>>> import numpy as np
>>> np.set_printoptions(precision=2, suppress=True, linewidth=160)
>>> E = np.load("dump.npy")
>>> print(E)
[[ 7 -2 -4 -6 -4  7  1]
 [-2  7 -2 -4 -6 -4  7]
 [-4 -2  7 -2 -4 -6 -4]
 [-6 -4 -2  7 -2 -4 -6]
 [-4 -6 -4 -2  7 -2 -4]
 [ 7 -4 -6 -4 -2  7 -2]
 [ 1  7 -4 -6 -4 -2  7]]
>>> rng = np.random.default_rng(995)
>>> idx = rng.permutation(7)
>>> print(idx)
[5 1 3 0 6 4 2]
>>> B = E[idx][:, idx]
>>> print(np.sort(np.abs(np.linalg.eigvals(B))))
[ 0.04  1.34  8.27  9.6  10.2  19.13 22.37]
>>> print(np.allclose(B, E))
False
>>> t3 = np.stack([E, -1 * E, E[::-1]])
>>> print(np.linalg.norm(t3, axis=(1, 2)))
[33.66 33.66 33.66]
>>> print(t3.shape)
(3, 7, 7)
>>> print((t3 @ E.T).shape)
(3, 7, 7)
>>> print(np.allclose(E, E.T))
True
>>> print(round(np.abs(np.linalg.eigvals(E)).max(), 2))
22.37
>>> print(np.trace(E))
49
>>> print(np.sort(np.abs(np.linalg.eigvals(E))))
[ 0.04  1.34  8.27  9.6  10.2  19.13 22.37]
>>> print(np.round(np.linalg.det(E), 2))
-19575.0
>>> print(np.linalg.matrix_power(E, 3))
[[ 3337   165 -2040 -2468 -1032  3045  1258]
 [  165  3180  -268 -1756 -2108  -947  3045]
 [-2040  -268  1731  1042  -128 -2108 -1032]
 [-2468 -1756  1042  2447  1042 -1756 -2468]
 [-1032 -2108  -128  1042  1731  -268 -2040]
 [ 3045  -947 -2108 -1756  -268  3180   165]
 [ 1258  3045 -1032 -2468 -2040   165  3337]]
>>> X = np.load("data.npy")
>>> print(X)
[[15.64 -1.25 10.07 -0.72  5.08  5.8   4.25  4.34  5.42 15.36  4.03  5.72]
 [13.49  0.2   9.79  0.32  4.05  5.16  3.3   5.71  5.55 14.27  5.35  6.38]
 [13.87  1.31  9.23 -0.27  3.19  4.84  5.78  5.28  3.09 14.18  4.14  3.86]
 [12.48  1.6   9.78  1.04  6.47  4.93  4.69  5.54  3.98 15.72  6.37  5.21]
 [16.53  0.59 11.59  0.37  5.58  4.16  4.21  3.42  6.87 14.92  4.53  3.78]
 [14.4   0.23  9.84 -0.37  5.4   5.79  5.47  4.86  5.34 15.65  4.22  2.97]
 [16.75  0.07 11.5   0.97  3.97  5.09  5.74  2.99  5.1  14.75  6.57  2.91]
 [14.29 -1.73  8.47 -0.34  7.15  6.25  5.01  3.98  3.38 14.99  3.5   2.97]
 [15.73 -1.17 10.01  0.62  4.06  4.86  5.53  2.61  5.33 15.15  4.58  6.03]
 [14.03  0.16 10.51  0.62  3.49  4.53  5.44  4.27  4.63 13.8   5.93  5.98]
 [15.62 -0.27 10.03  0.14  3.92  5.36  5.48  3.3   4.91 15.32  4.75  4.44]
 [15.4   2.33  9.88 -1.02  5.07  6.83  4.9   4.    4.51 14.68  5.56  4.89]
 [13.86  0.65  9.48  1.07  7.26  4.88  5.33  5.45  4.99 14.78  5.41  5.94]
 [15.94  0.32 11.3  -0.46  4.4   4.81  5.63  4.62  5.11 15.04  3.37  5.61]
 [14.32 -0.89  9.44 -1.3   1.68  6.29  4.85  4.27  6.35 14.03  4.61  4.85]
 [15.02  2.6  11.05  1.43  4.83  3.58  4.36  5.19  3.67 14.13  5.87  6.12]
 [15.3   1.3   9.68 -0.88  8.02  4.75  4.28  5.89  5.73 15.18  7.15  4.32]
 [15.01  1.04  8.53  0.18  6.43  4.74  4.04  4.98  4.11 17.78  4.2   5.91]
 [14.51 -0.51 10.63 -1.24  4.99  4.22  5.99  2.65  4.39 15.41  5.46  4.38]
 [14.1  -1.36  9.97  0.54  4.52  4.91  4.59  3.45  4.67 18.27  4.44  4.88]
 [14.99 -0.78  9.23 -1.05  3.72  3.95  6.65  3.21  5.72 13.34  4.24  5.27]
 [16.91  1.09 10.33 -0.33  5.03  3.9   5.52  2.55  4.89 14.31  4.68  4.24]
 [15.4  -0.98  9.56 -1.05  5.15  3.8   2.64  4.69  5.73 15.15  6.6   4.73]
 [14.18 -0.87 11.39 -0.61  3.87  4.66  4.54  4.71  4.24 14.39  5.72  4.64]
 [15.01 -1.73  8.94 -0.23  5.35  4.78  5.26  5.61  4.92 17.79  6.75  5.78]
 [14.8  -0.98  9.74 -0.46  5.39  4.89  5.02  6.04  4.08 15.    2.7   6.91]
 [14.4   0.7  10.99 -0.23  5.1   4.83  4.41  7.24  5.62 14.71  4.6   4.9 ]
 [14.24 -2.03  9.82 -1.11  4.69  4.83  4.57  6.4   5.56 15.35  3.73  4.88]
 [14.48  0.05  7.67  1.08  5.02  4.56  3.32  6.94  3.04 12.6   3.91  6.44]
 [15.04  0.02 10.33 -0.69  6.97  4.8   5.54  5.55  5.64 14.71  5.09  4.81]
 [14.43  0.7  10.12 -1.08  5.45  3.22  6.65  3.49  4.36 15.91  4.18  4.8 ]
 [15.03  1.02  9.61 -0.26  5.11  4.62  5.66  6.76  4.51 15.61  5.54  3.11]
 [14.4   0.88 11.16  0.06  4.98  6.78  5.46  4.03  5.31 15.47  2.54  5.4 ]
 [14.45  0.25 10.37  2.12  4.88  5.05  4.08  5.06  4.97 14.43  3.46  3.82]]
>>> hat = X @ np.linalg.solve(X.T @ X, X.T)
>>> print(hat @ X[:, 7])
[4.34 5.71 5.28 5.54 3.42 4.86 2.99 3.98 2.61 4.27 3.3  4.   5.45 4.62 4.27 5.19 5.89 4.98 2.65 3.45 3.21 2.55 4.69 4.71 5.61 6.04 7.24 6.4  6.94 5.55 3.49
 6.76 4.03 5.06]
>>> print(round(float(np.trace(hat)), 2))
12.0
>>> print(np.allclose(hat @ hat, hat))
True
>>> print(np.round(np.linalg.eigvalsh(hat), 2) + 0)
[0. 0. 0. 0. 0. 0. 0. 0. 0. 0. 0. 0. 0. 0. 0. 0. 0. 0. 0. 0. 0. 0. 1. 1. 1. 1. 1. 1. 1. 1. 1. 1. 1. 1.]
>>> mat = np.load("block10.npy")
>>> print(mat)
[[-0.8 -0.8  0.5  3.9  0.5  0.1 -1.6  0.8 -0.3 -0.7 -1.5]
 [ 0.6  0.8 -0.1  3.6 -0.5  1.  -0.8 -0.5  1.6 -1.   1.1]
 [-1.2  1.2  0.3  2.4  0.5 -0.9  0.7 -0.5  0.1  2.3 -1.8]
 [ 0.3 -0.6  2.6 -3.3 -1.   1.8 -0.6  0.   1.3 -0.4  0. ]
 [-0.7 -0.4 -0.5  1.2  1.  -0.2  0.9  0.   0.8  0.5  0.3]
 [ 0.5  0.1  0.4  1.8  1.9 -0.8  1.1  0.4  0.   0.2 -3.1]
 [-1.   1.2  0.5  0.3  0.2 -1.   0.8  0.9  0.  -1.   0.5]
 [ 0.9  0.7 -1.1  3.3 -2.6 -1.4 -0.1 -0.6 -0.9 -0.2  1.6]
 [ 0.2  1.2  0.1 -0.9  0.5 -0.4  1.4  1.2 -1.   0.6 -1.2]
 [-0.4  0.9 -0.6  2.7 -2.7  0.5  0.8 -0.3 -0.4 -0.6  0.6]
 [ 0.3  0.3  0.2  1.2  0.1 -0.6  0.1  0.2 -0.5 -0.3 -0.2]]
>>> print(round(np.linalg.norm(mat), 2))
13.16
>>> print(np.linalg.matrix_rank(mat))
11
>>> print(mat.sum(axis=1))
[ 0.1  5.8  3.1  0.1  2.9  2.5  1.4 -0.4  1.7  0.5  0.8]
>>> print(np.count_nonzero(mat))
116
>>> print(mat - mat[0])
[[ 0.   0.   0.   0.   0.   0.   0.   0.   0.   0.   0. ]
 [ 1.4  1.6 -0.6 -0.3 -1.   0.9  0.8 -1.3  1.9 -0.3  2.6]
 [-0.4  2.  -0.2 -1.5  0.  -1.   2.3 -1.3  0.4  3.  -0.3]
 [ 1.1  0.2  2.1 -7.2 -1.5  1.7  1.  -0.8  1.6  0.3  1.5]
 [ 0.1  0.4 -1.  -2.7  0.5 -0.3  2.5 -0.8  1.1  1.2  1.8]
 [ 1.3  0.9 -0.1 -2.1  1.4 -0.9  2.7 -0.4  0.3  0.9 -1.6]
 [-0.2  2.   0.  -3.6 -0.3 -1.1  2.4  0.1  0.3 -0.3  2. ]
 [ 1.7  1.5 -1.6 -0.6 -3.1 -1.5  1.5 -1.4 -0.6  0.5  3.1]
 [ 1.   2.  -0.4 -4.8  0.  -0.5  3.   0.4 -0.7  1.3  0.3]
 [ 0.4  1.7 -1.1 -1.2 -3.2  0.4  2.4 -1.1 -0.1  0.1  2.1]
 [ 1.1  1.1 -0.3 -2.7 -0.4 -0.7  1.7 -0.6 -0.2  0.4  1.3]]
>>> print(np.diff(mat, axis=0))
[[ 1.4  1.6 -0.6 -0.3 -1.   0.9  0.8 -1.3  1.9 -0.3  2.6]
 [-1.8  0.4  0.4 -1.2  1.  -1.9  1.5  0.  -1.5  3.3 -2.9]
 [ 1.5 -1.8  2.3 -5.7 -1.5  2.7 -1.3  0.5  1.2 -2.7  1.8]
 [-1.   0.2 -3.1  4.5  2.  -2.   1.5  0.  -0.5  0.9  0.3]
 [ 1.2  0.5  0.9  0.6  0.9 -0.6  0.2  0.4 -0.8 -0.3 -3.4]
 [-1.5  1.1  0.1 -1.5 -1.7 -0.2 -0.3  0.5  0.  -1.2  3.6]
 [ 1.9 -0.5 -1.6  3.  -2.8 -0.4 -0.9 -1.5 -0.9  0.8  1.1]
 [-0.7  0.5  1.2 -4.2  3.1  1.   1.5  1.8 -0.1  0.8 -2.8]
 [-0.6 -0.3 -0.7  3.6 -3.2  0.9 -0.6 -1.5  0.6 -1.2  1.8]
 [ 0.7 -0.6  0.8 -1.5  2.8 -1.1 -0.7  0.5 -0.1  0.3 -0.8]]
>>> u = np.array([-1, 1, 2, -2]) + 0.5
>>> arr = np.eye(4) - 2 * np.outer(u, u) / (u @ u)
>>> print(arr)
[[ 0.95  0.14  0.23 -0.14]
 [ 0.14  0.59 -0.68  0.41]
 [ 0.23 -0.68 -0.14  0.68]
 [-0.14  0.41  0.68  0.59]]
>>> print(np.linalg.norm(arr, axis=0))
[1. 1. 1. 1.]
>>> print(np.linalg.pinv(arr))
[[ 0.95  0.14  0.23 -0.14]
 [ 0.14  0.59 -0.68  0.41]
 [ 0.23 -0.68 -0.14  0.68]
 [-0.14  0.41  0.68  0.59]]
>>> print(np.round(arr @ arr.T, 2) + 0)
[[1. 0. 0. 0.]
 [0. 1. 0. 0.]
 [0. 0. 1. 0.]
 [0. 0. 0. 1.]]
>>> J = np.load("sample8.npy")
>>> print(J)
[[ -0.46 -13.63 -12.13   7.56  -6.65]
 [ -3.66  -6.35 -11.49   2.3   -5.  ]
 [  0.92  -9.53 -10.56   2.1  -10.39]
 [ -3.3   -8.83 -11.31   4.39  -4.1 ]
 [  3.61 -13.02  -0.52   4.44 -11.61]
 [ -1.68  -3.48  -8.85  -4.49  -6.79]
 [ -5.04  -2.89  -4.    -0.45  -2.87]
 [  2.94 -26.45  -6.43  20.44  -6.58]
 [ -0.41 -13.78 -17.64  11.29 -11.26]
 [  0.21  -8.96 -10.22   4.34 -11.73]
 [ -4.12 -17.92  -6.39  14.29   2.83]
 [ -0.83 -16.15  -9.1   12.75  -6.45]
 [ -1.72  -4.4   -2.16  -1.93  -6.44]
 [ -2.09 -11.44  -8.99   7.17  -5.2 ]
 [  0.59  -5.98  -7.29  -3.12  -9.27]
 [ -1.96  -2.21 -13.59  -3.7   -9.74]
 [ -0.76 -13.   -11.85   7.42  -6.73]
 [  1.48  -9.83 -15.32   4.52 -14.52]
 [ -1.42 -10.35  -5.67   4.35  -4.98]
 [ -1.48 -15.17  -0.45   8.44  -0.52]
 [ -0.05  -7.8   -8.32   4.33 -12.47]
 [ -1.02  -7.67 -13.76   1.98  -9.26]
 [  0.74  -9.34 -11.54   2.51 -10.86]
 [  2.08 -15.02 -12.87   7.69 -10.7 ]
 [ -5.06   0.54  -6.91  -7.02  -2.21]
 [ -6.05  -6.08 -13.59   4.19  -2.18]
 [ -6.19  -7.85  -9.87   4.8    0.96]
 [ -0.23  -7.75 -10.62  -0.46  -7.96]
 [ -4.28 -11.47 -11.28   7.91  -1.3 ]
 [ -4.32   2.27 -13.41  -4.79  -9.95]
 [ -5.56 -17.6  -13.08  14.78   3.85]]
>>> B = np.c_[J[:, :2] @ np.array([[2, 0], [1, 2]]), np.array([-1, 2, -1, 3, -2, 0, -2, 1, 2, 1, -1, 2, 2, 0, -3, 3, -3, 3, 3, 2, 1, 1, 3, 1, 1, 0, 0, 3, 3, -3, 3])]
>>> print(B)
[[-14.55 -27.26  -1.  ]
 [-13.67 -12.7    2.  ]
 [ -7.69 -19.06  -1.  ]
 [-15.43 -17.66   3.  ]
 [ -5.8  -26.04  -2.  ]
 [ -6.84  -6.96   0.  ]
 [-12.97  -5.78  -2.  ]
 [-20.57 -52.9    1.  ]
 [-14.6  -27.56   2.  ]
 [ -8.54 -17.92   1.  ]
 [-26.16 -35.84  -1.  ]
 [-17.81 -32.3    2.  ]
 [ -7.84  -8.8    2.  ]
 [-15.62 -22.88   0.  ]
 [ -4.8  -11.96  -3.  ]
 [ -6.13  -4.42   3.  ]
 [-14.52 -26.    -3.  ]
 [ -6.87 -19.66   3.  ]
 [-13.19 -20.7    3.  ]
 [-18.13 -30.34   2.  ]
 [ -7.9  -15.6    1.  ]
 [ -9.71 -15.34   1.  ]
 [ -7.86 -18.68   3.  ]
 [-10.86 -30.04   1.  ]
 [ -9.58   1.08   1.  ]
 [-18.18 -12.16   0.  ]
 [-20.23 -15.7    0.  ]
 [ -8.21 -15.5    3.  ]
 [-20.03 -22.94   3.  ]
 [ -6.37   4.54  -3.  ]
 [-28.72 -35.2    3.  ]]
>>> print(np.linalg.norm(np.linalg.qr(J)[0].T @ B, axis=0) ** 2 / ((B ** 2).sum(axis=0) + 1e-12))
[1.  1.  0.2]
>>> print(np.linalg.matrix_rank(np.c_[J, B]))
6
